$ python -q
>>> import numpy as np
>>> np.set_printoptions(precision=2, suppress=True, linewidth=140, floatmode="fixed")
>>> def tidy(a):
...     return np.round(a, 2) + 0
... 
>>> F = np.load("sample10.npy")
>>> print(F)
[[ 3.00  0.00 -5.00  3.00 -2.00  0.00 -2.00 -1.00]
 [ 0.00  2.00  0.00  2.00  1.00  1.00  2.00  1.00]
 [ 0.00  0.00  1.00  1.00  0.00  0.00  1.00  2.00]
 [ 0.00  0.00  1.00  2.00  1.00  0.00  1.00  2.00]
 [ 0.00  1.00  0.00  1.00  2.00  2.00  0.00  1.00]
 [ 0.00  2.00  0.00  0.00  2.00  1.00  1.00  2.00]
 [ 0.00  0.00  1.00  0.00  2.00  1.00  2.00  0.00]
 [ 0.00  0.00  2.00  1.00  1.00  1.00  0.00  0.00]]
>>> A2 = F[0, 0] * F[1:] - np.outer(F[1:, 0], F[0])
>>> print(A2)
[[0.00 6.00 0.00 6.00 3.00 3.00 6.00 3.00]
 [0.00 0.00 3.00 3.00 0.00 0.00 3.00 6.00]
 [0.00 0.00 3.00 6.00 3.00 0.00 3.00 6.00]
 [0.00 3.00 0.00 3.00 6.00 6.00 0.00 3.00]
 [0.00 6.00 0.00 0.00 6.00 3.00 3.00 6.00]
 [0.00 0.00 3.00 0.00 6.00 3.00 6.00 0.00]
 [0.00 0.00 6.00 3.00 3.00 3.00 0.00 0.00]]
>>> print(F[:, 0] / F[0, 0])
[1.00 0.00 0.00 0.00 0.00 0.00 0.00 0.00]
>>> print(np.flatnonzero(~A2.round(6).any(axis=1)))
[]
>>> print(np.linalg.matrix_rank(A2), np.linalg.matrix_rank(F))
7 8
>>> def softmax(z):
...     e = np.exp(z - z.max(axis=-1, keepdims=True))
...     return e / e.sum(axis=-1, keepdims=True)
... 
>>> print(softmax(A2).sum(axis=1))
[1.00 1.00 1.00 1.00 1.00 1.00 1.00]
>>> print(tidy(softmax(10 * A2[6])))
[0.00 0.00 1.00 0.00 0.00 0.00 0.00 0.00]
>>> att = A2 @ A2.T / np.sqrt(8)
>>> print(tidy(softmax(att)[6] @ A2))
[0.00 0.01 5.98 3.00 3.01 3.00 0.02 0.02]
>>> print(tidy(softmax(att + np.triu(np.full(att.shape, -np.inf), 1))))
[[1.00 0.00 0.00 0.00 0.00 0.00 0.00]
 [0.04 0.96 0.00 0.00 0.00 0.00 0.00]
 [0.00 0.00 1.00 0.00 0.00 0.00 0.00]
 [0.00 0.00 0.00 1.00 0.00 0.00 0.00]
 [0.00 0.00 0.00 0.00 1.00 0.00 0.00]
 [0.00 0.00 0.00 0.00 0.00 1.00 0.00]
 [0.00 0.00 0.00 0.00 0.00 0.00 0.99]]
>>> print(softmax(att).round(6).argmax(axis=1))
[0 2 2 3 4 5 6]
>>> O, R = np.linalg.qr(F)
>>> print(tidy(O @ R))
[[ 3.00  0.00 -5.00  3.00 -2.00  0.00 -2.00 -1.00]
 [ 0.00  2.00  0.00  2.00  1.00  1.00  2.00  1.00]
 [ 0.00  0.00  1.00  1.00  0.00  0.00  1.00  2.00]
 [ 0.00  0.00  1.00  2.00  1.00  0.00  1.00  2.00]
 [ 0.00  1.00  0.00  1.00  2.00  2.00  0.00  1.00]
 [ 0.00  2.00  0.00  0.00  2.00  1.00  1.00  2.00]
 [ 0.00  0.00  1.00  0.00  2.00  1.00  2.00  0.00]
 [ 0.00  0.00  2.00  1.00  1.00  1.00  0.00  0.00]]
>>> A2 = np.array([[-9, -4], [1, 7]])
>>> C = np.array([[-1, -1, -2], [-1, 3, -1], [2, 3, 3]])
>>> E = np.kron(A2, C)
>>> print(E)
[[  9   9  18   4   4   8]
 [  9 -27   9   4 -12   4]
 [-18 -27 -27  -8 -12 -12]
 [ -1  -1  -2  -7  -7 -14]
 [ -1   3  -1  -7  21  -7]
 [  2   3   3  14  21  21]]
>>> A2 = E[0, 0] * E[1:] - np.outer(E[1:, 0], E[0])
>>> print(A2)
[[   0 -324  -81    0 -144  -36]
 [   0  -81   81    0  -36   36]
 [   0    0    0  -59  -59 -118]
 [   0   36    9  -59  193  -55]
 [   0    9   -9  118  181  173]]
>>> print(tidy(E[:, 0] / E[0, 0]))
[ 1.00  1.00 -2.00 -0.11 -0.11  0.22]
>>> print(np.flatnonzero(~A2.round(6).any(axis=1)))
[]
>>> print(np.linalg.matrix_rank(A2), np.linalg.matrix_rank(E))
5 6
>>> t3 = np.stack([E, -2 * E, E[::-1]])
>>> print((t3 @ E.T).shape)
(3, 6, 6)
>>> print(t3.shape)
(3, 6, 6)
>>> print(t3.sum(axis=0))
[[ -7  -6 -15  10  17  13]
 [-10  30 -10 -11  33 -11]
 [ 17  26  25   1   5  -2]
 [-17 -26 -25  -1  -5   2]
 [ 10 -30  10  11 -33  11]
 [  7   6  15 -10 -17 -13]]
>>> rng = np.random.default_rng(49620)
>>> lab = rng.permutation(6)
>>> A2 = E[:, lab] * rng.choice([-1, 1], 6)
>>> print(A2)
[[  4  -9  -8  18   4   9]
 [-12  27  -4   9   4   9]
 [-12  27  12 -27  -8 -18]
 [ -7   1  14  -2  -7  -1]
 [ 21  -3   7  -1  -7  -1]
 [ 21  -3 -21   3  14   2]]
>>> U, _, VT = np.linalg.svd(E.T @ A2)
>>> print(lab)
[4 1 5 2 3 0]
>>> print(tidy(np.linalg.lstsq(E, A2)[0]))
[[ 0.00  0.00  0.00  0.00  0.00  1.00]
 [ 0.00 -1.00  0.00  0.00  0.00  0.00]
 [ 0.00  0.00  0.00  1.00  0.00  0.00]
 [ 0.00  0.00  0.00  0.00  1.00  0.00]
 [ 1.00  0.00  0.00  0.00  0.00  0.00]
 [ 0.00  0.00 -1.00  0.00  0.00  0.00]]
>>> print(tidy(np.linalg.norm(E[4] - E[0])))
33.65
>>> print(E[4] @ E[0])
0
>>> print(tidy(np.linalg.norm(E, 1)), tidy(np.linalg.norm(E, np.inf)))
77.0 104.0
>>> print(tidy(np.linalg.norm(E) ** 2 / np.linalg.norm(E, 2) ** 2))
1.72
>>> print(tidy(np.linalg.norm(E, 2)))
57.66
>>> print(np.linalg.norm(E, axis=1).argmax())
2
>>> ang = np.sort(rng.uniform(-2, 2, 25))
>>> mat = np.c_[ang, ang ** 2, ang ** 3] @ np.array([[-4, 6, -1, -7, -8, 7, -5, -2, 9, -1, 7],
...     [7, 0, -1, 8, -3, -9, 4, 6, 1, -1, -7],
...     [-4, -1, 1, 8, 0, 1, 6, 3, -4, -5, 4]])
>>> print(tidy(mat))
[[ 68.00  -4.00 -10.00 -18.00   4.00 -58.00 -22.00   4.00  18.00  38.00 -74.00]
 [ 67.51  -4.04  -9.91 -17.65   4.02 -57.66 -21.69   4.06  17.74  37.65 -73.49]
 [ 56.25  -4.79  -7.83 -10.05   4.55 -49.78 -14.80   5.28  11.88  29.79 -61.78]
 [ 53.26  -4.96  -7.28  -8.17   4.68 -47.63 -13.06   5.54  10.40  27.76 -58.67]
 [ 48.63  -5.20  -6.45  -5.40   4.86 -44.26 -10.47   5.88   8.16  24.66 -53.83]
 [ 47.22  -5.26  -6.20  -4.59   4.91 -43.22  -9.71   5.97   7.49  23.73 -52.34]
 [ 45.12  -5.35  -5.83  -3.42   4.98 -41.66  -8.59   6.09   6.52  22.36 -50.15]
 [ 45.10  -5.35  -5.82  -3.41   4.98 -41.65  -8.58   6.09   6.51  22.34 -50.12]
 [ 44.72  -5.37  -5.76  -3.20   5.00 -41.36  -8.38   6.11   6.34  22.10 -49.73]
 [ 43.70  -5.41  -5.58  -2.64   5.03 -40.60  -7.85   6.16   5.87  21.43 -48.65]
 [ 39.15  -5.55  -4.79  -0.32   5.16 -37.15  -5.58   6.32   3.87  18.54 -43.87]
 [ 27.58  -5.63  -2.87   4.49   5.33 -27.97  -0.56   6.24  -0.63  11.59 -31.60]
 [ 17.80  -5.24  -1.38   6.78   5.15 -19.57   2.45   5.42  -3.45   6.35 -21.06]
 [ 15.91  -5.09  -1.12   6.96   5.06 -17.84   2.84   5.15  -3.84   5.43 -19.00]
 [  8.19  -3.99  -0.19   6.26   4.24 -10.27   3.45   3.48  -4.48   2.14 -10.37]
 [  6.73  -3.64  -0.05   5.76   3.95  -8.70   3.30   3.03  -4.34   1.62  -8.69]
 [  4.23  -2.87   0.13   4.49   3.24  -5.85   2.74   2.12  -3.74   0.87  -5.73]
 [  4.08  -2.81   0.13   4.39   3.19  -5.67   2.69   2.05  -3.69   0.83  -5.54]
 [  1.19  -1.25   0.16   1.75   1.55  -1.88   1.17   0.66  -1.81   0.21  -1.82]
 [ -0.72   2.08  -0.44  -1.12  -3.22   1.40  -1.00   0.18   3.14  -0.70   1.78]
 [ -0.74   3.68  -0.81   1.19  -6.61   0.98   0.18   2.18   5.24  -2.55   2.73]
 [ -1.71   5.50  -0.90  17.75 -14.18  -3.01  10.65  11.86   5.22 -11.71   5.36]
 [ -4.69   5.53  -0.11  40.89 -20.22  -7.54  26.04  23.87   0.84 -24.02   9.44]
 [ -6.44   5.25   0.38  51.81 -22.53  -9.41  33.41  29.32  -1.78 -29.84  11.58]
 [ -6.93   5.16   0.53  54.70 -23.10  -9.88  35.37  30.74  -2.52 -31.38  12.16]]
>>> # rows and columns are dependent
>>> U, s, VT = np.linalg.svd(mat)
>>> evecs = VT[:(s > 1e-8).sum()]
>>> x0 = mat[17] + 4 * mat[2] + rng.integers(2) * np.eye(11)[8]
>>> print(tidy(x0))
[ 229.09  -21.99  -31.17  -35.80   21.39 -204.78  -56.49   23.17   44.84  119.99 -252.68]
>>> print(tidy(np.diag(evecs.T @ evecs)))
[0.30 0.14 0.02 0.48 0.43 0.31 0.22 0.17 0.40 0.17 0.36]
>>> cov = np.cov(mat, rowvar=False)
>>> print(tidy(mat.std(axis=0)))
[24.78  4.04  3.42 18.02  9.14 19.67 14.24  7.96  6.49 18.87 28.05]
>>> print(cov.shape)
(11, 11)
>>> M = np.load("dump.npy")
>>> print(M)
[[  0   0   0  -3   4   4]
 [  0   0   0   0   5   4]
 [  0   0   0   2  -1  -4]
 [ -6   8   8   6  -8  -8]
 [  0  10   8   0 -10  -8]
 [  4  -2  -8  -4   2   8]]
>>> f = np.array([1, 0, 1, 2, 2, -1])
>>> A2 = M + np.outer(f, np.eye(6)[3])
>>> print(np.linalg.matrix_rank(np.linalg.inv(A2) - np.linalg.inv(M), tol=1e-8))
1
>>> print(tidy(np.linalg.det(A2) / np.linalg.det(M)), tidy(1 + np.linalg.solve(M, f)[3]))
0.5 0.5
>>> print(A2)
[[  0.00   0.00   0.00  -2.00   4.00   4.00]
 [  0.00   0.00   0.00   0.00   5.00   4.00]
 [  0.00   0.00   0.00   3.00  -1.00  -4.00]
 [ -6.00   8.00   8.00   8.00  -8.00  -8.00]
 [  0.00  10.00   8.00   2.00 -10.00  -8.00]
 [  4.00  -2.00  -8.00  -5.00   2.00   8.00]]
>>> O, R = np.linalg.qr(M)
>>> print(tidy(abs(R[0, 0])), tidy(np.linalg.norm(M[:, 0])))
7.21 7.21
>>> print(tidy(np.abs(np.diag(R))))
[ 7.21 10.38  4.28  3.61  5.19  2.14]
>>> print(tidy(O @ R))
[[  0.00   0.00   0.00  -3.00   4.00   4.00]
 [  0.00   0.00   0.00   0.00   5.00   4.00]
 [  0.00   0.00   0.00   2.00  -1.00  -4.00]
 [ -6.00   8.00   8.00   6.00  -8.00  -8.00]
 [  0.00  10.00   8.00   0.00 -10.00  -8.00]
 [  4.00  -2.00  -8.00  -4.00   2.00   8.00]]
>>> print(tidy(O))
[[ 0.00  0.00  0.00 -0.83  0.15  0.53]
 [ 0.00  0.00  0.00  0.00  0.96 -0.27]
 [ 0.00  0.00  0.00  0.55  0.22  0.80]
 [ 0.83 -0.15  0.53  0.00  0.00  0.00]
 [ 0.00 -0.96 -0.27  0.00  0.00  0.00]
 [-0.55 -0.22  0.80  0.00  0.00  0.00]]
>>> print(tidy(R))
[[ -7.21   7.77  11.09   7.21  -7.77 -11.09]
 [  0.00 -10.38  -7.12   0.00  10.38   7.12]
 [  0.00   0.00  -4.28   0.00   0.00   4.28]
 [  0.00   0.00   0.00   3.61  -3.88  -5.55]
 [  0.00   0.00   0.00   0.00   5.19   3.56]
 [  0.00   0.00   0.00   0.00   0.00  -2.14]]
>>> C = np.array([[0, -1, 2, -1, 2],
...     [-1, -1, 1, -1, 1],
...     [1, 1, -1, 2, -1],
...     [1, 1, 1, -2, -2],
...     [0, 0, -2, 2, -2]])
>>> X = (rng.random((10, 5)) < 0.25) @ C
>>> print(X)
[[ 1  0  3 -3  0]
 [-1 -1 -1  1 -1]
 [ 0  0 -2  2 -2]
 [ 1  1 -1  0 -4]
 [ 1  0  1  1  1]
 [ 1  0  1 -1 -2]
 [ 0  0  0  0  0]
 [ 0  0  0  0  0]
 [ 0  0  0  0  0]
 [ 1  1  1 -1 -2]]
>>> # row 7 repeats row 6
>>> Xs = X - X.mean(axis=0)
>>> U, s, VT = np.linalg.svd(Xs, full_matrices=False)
>>> print(tidy(Xs.mean(axis=0)))
[0.00 0.00 0.00 0.00 0.00]
>>> D = np.linalg.norm(X[:, None] - X[None], axis=-1)
>>> print(D.shape)
(10, 10)
>>> print(np.flatnonzero(D[9] < D.mean() / 2))
[5 9]
>>> print(D[9].round(6).argsort(kind="stable")[:4])
[9 5 6 7]
>>> print(D.mean(axis=1).argmax())
0
>>> C = X[[9, 7]].astype(float)
>>> for _ in range(6):
...     lab = np.linalg.norm(X[:, None] - C, axis=-1).argmin(axis=1)
...     C = np.array([X[lab == j].mean(axis=0) for j in range(2)])
... 
>>> print(lab)
[0 1 1 0 1 0 1 1 1 0]
>>> print(np.bincount(lab))
[4 6]
>>> print(tidy(C))
[[ 1.00  0.50  1.00 -1.25 -2.00]
 [ 0.00 -0.17 -0.33  0.67 -0.33]]
>>> lab = X[:, 0] > np.median(X[:, 0])
>>> f = X[lab].mean(axis=0) - X[~lab].mean(axis=0)
>>> print(((X - X.mean(axis=0)) @ f > 0).astype(int))
[1 0 0 1 0 1 0 0 0 1]
>>> print(tidy(f))
[ 1.20  0.60  1.60 -1.40 -0.80]
>>> arr = np.load("arr.npy")
>>> print(arr)
[[-6.95  6.00 -7.00 -2.00]
 [-6.00  0.05 -8.00 -7.00]
 [ 9.00  3.00 -6.95  3.00]
 [-7.00  6.00 -7.00 -1.95]]
>>> U, s = np.linalg.svd(arr)
Traceback (most recent call last):
  File "<python-input-93>", line 1, in <module>
    U, s = np.linalg.svd(arr)
    ^^^^
ValueError: too many values to unpack (expected 2)
>>> U, s, VT = np.linalg.svd(arr, full_matrices=False)
>>> print(tidy(U.T @ U))
[[1.00 0.00 0.00 0.00]
 [0.00 1.00 0.00 0.00]
 [0.00 0.00 1.00 0.00]
 [0.00 0.00 0.00 1.00]]
>>> print(tidy(VT @ VT.T))
[[1.00 0.00 0.00 0.00]
 [0.00 1.00 0.00 0.00]
 [0.00 0.00 1.00 0.00]
 [0.00 0.00 0.00 1.00]]
>>> print(np.allclose(U * s @ VT, arr))
True
>>> print(tidy(s / s[0]))
[1.00 0.62 0.32 0.00]
>>> print(tidy(np.abs(VT[0])))
[0.61 0.35 0.63 0.33]
>>> x0 = np.array([5, 2, 3, 2])
>>> rhs = arr @ x0
>>> print(rhs)
[-47.75 -67.90  36.15 -47.90]
>>> print(tidy(np.linalg.solve(arr, arr[:, 2])))
[0.00 0.00 1.00 0.00]
>>> print(tidy(np.linalg.solve(arr, rhs)))
[5.00 2.00 3.00 2.00]
>>> print(tidy(np.linalg.solve(arr.T, arr[0])))
[1.00 0.00 0.00 0.00]
>>> print(tidy(np.linalg.solve(arr, -2 * rhs)))
[-10.00  -4.00  -6.00  -4.00]
>>> x0 = np.array([-5, 2, -4, -3, -1, 0])
>>> print(E @ (2 * x0))
[-230 -270  360   78   30 -158]
>>> print(np.linalg.norm(E @ x0) <= np.linalg.norm(E, 2) * np.linalg.norm(x0) + 1e-9)
True
>>> print(E * x0)
[[-45  18 -72 -12  -4   0]
 [-45 -54 -36 -12  12   0]
 [ 90 -54 108  24  12   0]
 [  5  -2   8  21   7   0]
 [  5   6   4  21 -21   0]
 [-10   6 -12 -42 -21   0]]
>>> print(E @ np.eye(6)[1])
[  9.00 -27.00 -27.00  -1.00   3.00   3.00]
>>> x0 = np.array([-9, 2, 7, 1, 6, 5])
>>> rhs = M @ x0
>>> print(rhs)
[ 41  50 -24  44 -24 -48]
>>> print(tidy(np.linalg.solve(M.T, M[4])))
[0.00 0.00 0.00 0.00 1.00 0.00]
>>> print(tidy(np.linalg.solve(M, rhs)))
[-9.00  2.00  7.00  1.00  6.00  5.00]
>>> print(tidy(np.linalg.solve(M, M[:, 1])))
[0.00 1.00 0.00 0.00 0.00 0.00]
>>> U, s, VT = np.linalg.svd(arr)
>>> print(tidy(s))
[19.58 12.18  6.30  0.04]
>>> print(np.argmax(s[:-1] / (s[1:] + 1e-6)) + 1)
3
>>> A2 = U[:, :3] @ np.diag(s[:3]) @ VT[:3]
>>> print(tidy(np.linalg.norm(arr - A2) / np.linalg.norm(arr)))
0.0
>>> print(np.linalg.matrix_rank(A2))
3
>>> print(tidy(A2))
[[-6.96  5.99 -7.01 -1.98]
 [-6.00  0.05 -8.00 -7.00]
 [ 9.00  3.00 -6.95  3.00]
 [-6.99  6.01 -6.99 -1.97]]
